% ipython --no-banner

In [1]: import numpy as np

In [2]: import numpy.linalg as la

In [3]: np.set_printoptions(precision=3, suppress=True, linewidth=160)

In [4]: F = np.load("a.npy")

In [5]: F
Out[5]: 
array([[-24, -30, -24, -30],
       [-30, -30, -30, -30],
       [ 28,  35,  -8, -10],
       [ 35,  35, -10, -10]])

In [6]: P = np.triu(np.array([[-1, 0, -1, 1], [1, 1, -1, -3], [3, 2, 1, 3], [-3, -2, -2, 3]]), 1) + np.eye(4)

In [7]: M2 = P @ F @ la.inv(P)

In [8]: np.trace(M2), np.trace(F)
Out[8]: (np.float64(-72.0), np.int64(-72))

In [9]: M2
Out[9]: 
array([[ -17.,  -30.,  -73.,  116.],
       [-163., -170., -325.,  638.],
       [ 133.,  140.,  235., -458.],
       [  35.,   35.,   60., -120.]])

In [10]: la.matrix_rank(M2)
Out[10]: np.int64(4)

In [11]: vec = np.array([-1, -1, 1, -1])

In [12]: rhs = F @ vec

In [13]: rhs
Out[13]: array([ 60,  60, -61, -70])

In [14]: np.round(la.solve(F, F[:, 1]), 3) + 0
Out[14]: array([0., 1., 0., 0.])

In [15]: np.round(la.solve(F, rhs + F[:, 0]), 3) + 0
Out[15]: array([ 0., -1.,  1., -1.])

In [16]: la.solve(F, rhs)
Out[16]: array([-1., -1.,  1., -1.])

In [17]: la.solve(F, -3 * rhs)
Out[17]: array([ 3.,  3., -3.,  3.])

In [18]: left, sv, Vt = la.svd(F)

In [19]: np.argmax(sv[:-1] / (sv[1:] + 1e-6)) + 1
Out[19]: np.int64(2)

In [20]: M2 = left[:, :2] @ np.diag(sv[:2]) @ Vt[:2]

In [21]: round(la.norm(F - M2, 2), 3), round(sv[2], 3)
Out[21]: (np.float64(5.089), np.float64(5.089))

In [22]: round(np.abs(F - M2).max(), 3)
Out[22]: np.float64(2.02)

In [23]: M2
Out[23]: 
array([[-25.732, -28.433, -25.732, -28.433],
       [-28.433, -31.418, -28.433, -31.418],
       [ 30.02 ,  33.172,  -8.577,  -9.478],
       [ 33.172,  36.654,  -9.478, -10.473]])

In [24]: M2 @ M2
Out[24]: 
array([[ -245.091,  -270.823,  1960.729,  2166.581],
       [ -270.823,  -299.256,  2166.581,  2394.045],
       [-2287.517, -2527.677, -1552.243, -1715.21 ],
       [-2527.677, -2793.052, -1715.21 , -1895.285]])

In [25]: (M2 + M2.T) / 2
Out[25]: 
array([[-25.732, -28.433,   2.144,   2.369],
       [-28.433, -31.418,   2.369,   2.618],
       [  2.144,   2.369,  -8.577,  -9.478],
       [  2.369,   2.618,  -9.478, -10.473]])

In [26]: np.round(np.sort(np.abs(la.eigvals(M2))), 3) + 0
Out[26]: array([ 0.   ,  0.   , 69.994, 69.994])

In [27]: O, evecs = la.qr(F[:, :2])[0], la.qr(F[:, 2:])[0]

In [28]: sv = la.svd(O.T @ evecs, compute_uv=False)

In [29]: round(float(la.norm(O @ O.T - evecs @ evecs.T, 2)), 3)
Out[29]: 0.926

In [30]: sv
Out[30]: array([0.377, 0.377])

In [31]: (sv > 0.9).sum()
Out[31]: np.int64(0)

In [32]: f = np.array([2, 2, 3, 1, 0, 0, 3, 0, 3, 1, 3, 3, 0])

In [33]: rng = np.random.default_rng(707)

In [34]: E = np.outer(rng.normal(size=11), f) + 0.1 * rng.normal(size=(11, 13))

In [35]: E
Out[35]: 
array([[-0.348, -0.109, -0.386, -0.093, -0.005,  0.088, -0.272,  0.051, -0.233, -0.377, -0.272, -0.447, -0.156],
       [-5.333, -5.201, -8.126, -2.568,  0.006,  0.104, -7.906,  0.129, -8.01 , -2.746, -7.82 , -7.862,  0.116],
       [ 3.686,  3.652,  5.389,  1.795,  0.047,  0.043,  5.559, -0.048,  5.444,  1.687,  5.36 ,  5.629, -0.191],
       [-1.354, -1.302, -1.883, -0.673,  0.095,  0.046, -2.076, -0.028, -2.058, -0.702, -1.98 , -2.084,  0.094],
       [-1.252, -1.269, -2.238, -0.688,  0.042, -0.17 , -2.146, -0.295, -2.137, -0.825, -2.062, -2.099, -0.155],
       [ 0.159,  0.096,  0.241, -0.06 , -0.164, -0.124,  0.183,  0.125,  0.072,  0.024,  0.344,  0.32 , -0.082],
       [ 0.427,  0.39 ,  0.385,  0.093,  0.066,  0.052,  0.575, -0.011,  0.454,  0.173,  0.503,  0.509, -0.228],
       [-0.105,  0.06 ,  0.008, -0.106,  0.061, -0.043,  0.01 , -0.162,  0.069,  0.092,  0.114,  0.214, -0.007],
       [-2.325, -2.324, -3.434, -1.013,  0.181,  0.091, -3.288, -0.111, -3.335, -1.14 , -3.149, -3.342,  0.008],
       [ 1.322,  1.072,  2.01 ,  0.831, -0.111,  0.118,  1.997,  0.107,  1.978,  0.738,  1.935,  2.032, -0.019],
       [-0.229, -0.146, -0.455, -0.153,  0.006,  0.058, -0.093, -0.095, -0.208,  0.115, -0.203, -0.454, -0.015]])

In [36]: la.cond(F) > 100
Out[36]: np.False_

In [37]: [round(float(x), 3) for x in la.svd(F, compute_uv=False)[:3]]
Out[37]: [92.332, 53.06, 5.089]
